$ python3 -q
>>> import numpy as np
>>> import numpy.linalg as la
>>> np.set_printoptions(precision=1, suppress=True, linewidth=120)
>>> E = np.array([[5.0, 0.0, 0.0, 0.0],
...     [0.0, 5.0, 4.0, 4.0],
...     [0.0, 4.0, 5.0, 4.0],
...     [0.0, 4.0, 4.0, 5.0]])
>>> print(round(la.det(2 * E), 1), np.round(la.det(E), 1))
1040.0 65.0
>>> print(np.einsum("ij,ji->", E, E))
196.0
>>> print(round(la.det(E.T), 1))
65.0
>>> print(np.round(la.eigvals(E).sum().real, 1))
20.0
>>> print(np.kron(np.eye(2, dtype=int), E))
[[5. 0. 0. 0. 0. 0. 0. 0.]
 [0. 5. 4. 4. 0. 0. 0. 0.]
 [0. 4. 5. 4. 0. 0. 0. 0.]
 [0. 4. 4. 5. 0. 0. 0. 0.]
 [0. 0. 0. 0. 5. 0. 0. 0.]
 [0. 0. 0. 0. 0. 5. 4. 4.]
 [0. 0. 0. 0. 0. 4. 5. 4.]
 [0. 0. 0. 0. 0. 4. 4. 5.]]
>>> x0 = np.ones(4)
>>> for _ in range(5):
...     x0 = E @ x0
...     x0 /= la.norm(x0)
...     print(round(x0 @ E @ x0, 1))
... 
12.6
12.9
13.0
13.0
13.0
>>> print(round(float(la.eigvalsh(E)[-1]), 1))
13.0
>>> ev, V = la.eig(E)
>>> print(ev)
[ 1. 13.  1.  5.]
>>> print(np.round(E @ V[:, 0] - ev[0] * V[:, 0], 1) + 0)
[0. 0. 0. 0.]
>>> print(round(float(np.prod(ev)), 1))
65.0
>>> print(np.sort(la.eigvals(E.T)))
[ 1.  1.  5. 13.]
>>> m1 = np.load("layer9.npy")
>>> print(m1)
[[23 18  5  8]
 [18 23  9  7]
 [ 5  9 21  8]
 [ 8  7  8  5]]
>>> print(la.norm(m1, axis=1).argmax())
1
>>> print(round(float(la.norm(m1[3] - m1[2])), 1))
13.8
>>> print(la.norm(m1, axis=1))
[30.7 31.4 24.7 14.2]
>>> print(round(float(la.norm(m1, 1)), 1), np.round(la.norm(m1, np.inf), 1))
57.0 57.0
>>> print(la.norm(m1, axis=0))
[30.7 31.4 24.7 14.2]
>>> print(round(float(la.norm(m1, "nuc")), 1))
72.0
>>> print(np.round(la.norm(m1[3], 1), 1), round(float(la.norm(m1[3], np.inf)), 1))
28.0 8.0
>>> print(np.round(la.norm(m1) ** 2 / la.norm(m1, 2) ** 2, 1))
1.1
>>> other = la.invert(E)
Traceback (most recent call last):
  File "<python-input-27>", line 1, in <module>
    other = la.invert(E)
            ^^^^^^^^^
AttributeError: module 'numpy.linalg' has no attribute 'invert'
>>> other = la.inv(E)
>>> print(round(la.slogdet(E)[0], 1))
1.0
>>> print(np.round(E @ other, 1) + 0)
[[1. 0. 0. 0.]
 [0. 1. 0. 0.]
 [0. 0. 1. 0.]
 [0. 0. 0. 1.]]
>>> print((np.abs(other) > 1e-9).astype(int))
[[1 0 0 0]
 [0 1 1 1]
 [0 1 1 1]
 [0 1 1 1]]
>>> print(round(float(la.cond(E)), 1))
13.0
>>> x0 = np.ones(4)
>>> for _ in range(3):
...     x0 = m1 @ x0
...     x0 /= la.norm(x0)
...     print(round(x0 @ m1 @ x0, 1))
... 
48.7
48.9
48.9
>>> print(x0)
[0.6 0.6 0.4 0.3]
>>> print(round(la.eigvalsh(m1)[-1], 1))
48.9
>>> print((m1 + m1.T) / 2)
[[23. 18.  5.  8.]
 [18. 23.  9.  7.]
 [ 5.  9. 21.  8.]
 [ 8.  7.  8.  5.]]
>>> print(np.allclose(m1 @ m1.T, m1.T @ m1))
True
>>> m1.inv()
Traceback (most recent call last):
  File "<python-input-39>", line 1, in <module>
    m1.inv()
    ^^^^^^
AttributeError: 'numpy.ndarray' object has no attribute 'inv'
>>> other = np.array([[2, -1], [0, 1]])
>>> cent = np.array([[1]])
>>> M = np.block([[other, np.zeros((2, 1))], [np.zeros((1, 2)), cent]])
>>> print(M)
[[ 2. -1.  0.]
 [ 0.  1.  0.]
 [ 0.  0.  1.]]
>>> print(la.matrix_rank(M - M[0, 0] * np.eye(3)))
2
>>> print(np.sort(np.abs(la.eigvals(M))))
[1. 1. 2.]
>>> print((M - M.T) / 2)
[[ 0.  -0.5  0. ]
 [ 0.5  0.   0. ]
 [ 0.   0.   0. ]]
>>> print(np.allclose(M, M.T))
False
>>> r0 = np.array([1, -2, -1])
>>> other = M + np.outer(r0, np.eye(3)[1])
>>> print(round(float(la.det(other) / la.det(M)), 1), round(float(1 + la.solve(M, r0)[1]), 1))
-1.0 -1.0
>>> print(la.matrix_rank(other - M))
1
>>> print(other)
[[ 2.  0.  0.]
 [ 0. -1.  0.]
 [ 0. -1.  1.]]
>>> X = np.load("mat.npy")
>>> print(X.round(1) + 0)
[[ 0.2 -0.8 -0.1 -0.5]
 [-0.8  0.2 -0.1 -0.5]
 [-0.1 -0.1  1.   0. ]
 [-0.5 -0.5  0.   0.7]]
>>> print(round(float(X[:, 3] @ X[:, 0]), 1))
-0.0
>>> print(np.round(X.T @ X, 1) + 0)
[[1. 0. 0. 0.]
 [0. 1. 0. 0.]
 [0. 0. 1. 0.]
 [0. 0. 0. 1.]]
>>> print(np.round(la.pinv(X), 1) + 0)
[[ 0.2 -0.8 -0.1 -0.5]
 [-0.8  0.2 -0.1 -0.5]
 [-0.1 -0.1  1.   0. ]
 [-0.5 -0.5  0.   0.7]]
>>> data = np.load("sample3.npy")
>>> print(data)
[[ 0  2 -2  0  2]
 [-1  1 -2 -1  0]
 [-2 -1  1  1  2]
 [ 0 -2  1  1  0]
 [ 0 -2  1  1  0]]
>>> U, sigma, VT = la.svd(data)
>>> print(sigma.round(1) + 0)
[5.2 3.4 1.6 1.1 0. ]
>>> print(np.argmax(sigma[:-1] / (sigma[1:] + 1e-6)) + 1)
4
>>> other = U[:, :4] @ np.diag(sigma[:4]) @ VT[:4]
>>> print(la.matrix_rank(other))
4
>>> print(other.round(1) + 0)
[[ 0.  2. -2.  0.  2.]
 [-1.  1. -2. -1.  0.]
 [-2. -1.  1.  1.  2.]
 [ 0. -2.  1.  1.  0.]
 [ 0. -2.  1.  1.  0.]]
>>> print(np.round(la.norm(data - other, 2), 1), np.round(sigma[4], 1))
0.0 0.0
>>> print(round(float(la.norm(data - other) / la.norm(data)), 1))
0.0
>>> U, sigma, VT = la.svd(data)
>>> V = VT[:(sigma > 1e-8).sum()]
>>> rng = np.random.default_rng(16)
>>> x0 = data[3] + -3 * data[4] + rng.integers(2) * np.eye(5)[3]
>>> print(x0)
[ 0.  4. -2. -1.  0.]
>>> print(np.allclose(V.T @ V @ x0, x0))
False
>>> print(np.diag(V.T @ V))
[0.9 0.9 1.  0.4 0.8]
>>> print([round(float(x), 1) for x in la.svd(data, compute_uv=False)[:3]])
[5.2, 3.4, 1.6]
>>> print(np.round(la.norm(data, 2) / la.norm(data), 1))
0.8
>>> print(la.cond(data) > 100)
True
>>> r = la.matrix_rank(data)
>>> print(r)
4
>>> ns = la.svd(data)[2][r:].T
>>> print([int(la.matrix_rank(data[:, :j + 1])) for j in range(5)])
[1, 2, 3, 4, 4]
>>> print(np.round(ns @ ns.T, 1) + 0)
[[ 0.1 -0.1  0.  -0.2  0.1]
 [-0.1  0.1  0.   0.3 -0.2]
 [ 0.   0.   0.  -0.1  0. ]
 [-0.2  0.3 -0.1  0.6 -0.3]
 [ 0.1 -0.2  0.  -0.3  0.2]]
>>> lab = rng.permutation(5)
>>> print(lab)
[0 3 1 4 2]
>>> other = data[lab][:, lab]
>>> print(round(float(la.det(other)), 1), round(la.det(data[lab]), 1))
0.0 0.0
>>> print(np.round(np.sort(np.abs(la.eigvals(other))), 1) + 0)
[0.  1.4 2.1 2.1 4.5]
>>> print(np.diag(other))
[0 1 1 0 1]
>>> arr = (rng.random((5, 5)) < 0.3) + np.eye(5)
>>> arr /= arr.sum(axis=1, keepdims=True)
>>> print(arr)
[[0.5 0.  0.5 0.  0. ]
 [0.2 0.2 0.2 0.  0.2]
 [0.  0.  0.5 0.  0.5]
 [0.  0.3 0.  0.7 0. ]
 [0.  0.5 0.  0.  0.5]]
>>> r = la.matrix_rank(arr)
>>> print(r)
4
>>> ns = la.svd(arr)[2][r:].T
>>> print(la.matrix_rank(arr.T @ arr), la.matrix_rank(arr @ arr.T))
4 4
>>> print(np.allclose(arr @ ns, 0))
True
>>> print(np.round(arr @ ns, 1) + 0)
[[0.]
 [0.]
 [0.]
 [0.]
 [0.]]
>>> print([int(la.matrix_rank(arr[:i])) for i in range(1, len(arr) + 1)])
[1, 2, 3, 4, 4]
>>> print([int(la.matrix_rank(arr[:, :j + 1])) for j in range(5)])
[1, 2, 3, 4, 4]
>>> J = np.array([[0, 0, 1, 1, 0],
...     [0, 0, 0, 0, 1],
...     [1, 0, 0, 1, 0],
...     [1, 0, 1, 0, 0],
...     [0, 1, 0, 0, 0]])
>>> print([round(float(la.det(J[:i, :i])), 2) + 0 for i in range(1, 6)])
[0.0, 0.0, 0.0, 0.0, -2.0]
>>> print(round(float(la.eigvalsh(J).min()), 1))
-1.0
>>> print(np.all(la.eigvalsh(J) > 0))
False
>>> A = np.loadtxt("x.csv", delimiter=",")
>>> print(A)
[[ 1. -1.  1. -1.]
 [ 1.  0.  0.  0.]
 [ 1.  1.  1.  1.]]
>>> other = np.array([[1, 5, 2], [1, 0, 2]])
>>> cent = np.kron(other, A)
>>> print(la.matrix_rank(cent))
6
>>> print(cent)
[[ 1. -1.  1. -1.  5. -5.  5. -5.  2. -2.  2. -2.]
 [ 1.  0.  0.  0.  5.  0.  0.  0.  2.  0.  0.  0.]
 [ 1.  1.  1.  1.  5.  5.  5.  5.  2.  2.  2.  2.]
 [ 1. -1.  1. -1.  0. -0.  0. -0.  2. -2.  2. -2.]
 [ 1.  0.  0.  0.  0.  0.  0.  0.  2.  0.  0.  0.]
 [ 1.  1.  1.  1.  0.  0.  0.  0.  2.  2.  2.  2.]]
>>> print(A[2] @ A[1])
1.0
>>> print(np.round(la.norm(A[2], 1), 1), round(la.norm(A[2], np.inf), 1))
4.0 1.0
>>> print(la.norm(A, axis=1))
[2. 1. 2.]
>>> print(round(float(la.norm(A, 1)), 1), round(la.norm(A, np.inf), 1))
3.0 4.0
>>> print(la.norm(A, axis=0))
[1.7 1.4 1.4 1.4]
>>> other = A / la.norm(A, axis=1, keepdims=True)
>>> C2 = other @ other.T
>>> print(C2)
[[1.  0.5 0. ]
 [0.5 1.  0.5]
 [0.  0.5 1. ]]
>>> print((C2 - 2 * np.eye(3)).round(6).argmax(axis=1))
[1 0 1]
>>> print(np.degrees(np.arccos(np.clip(C2[0, 2], -1, 1))))
90.0
>>> print(la.norm(other, axis=1))
[1. 1. 1.]
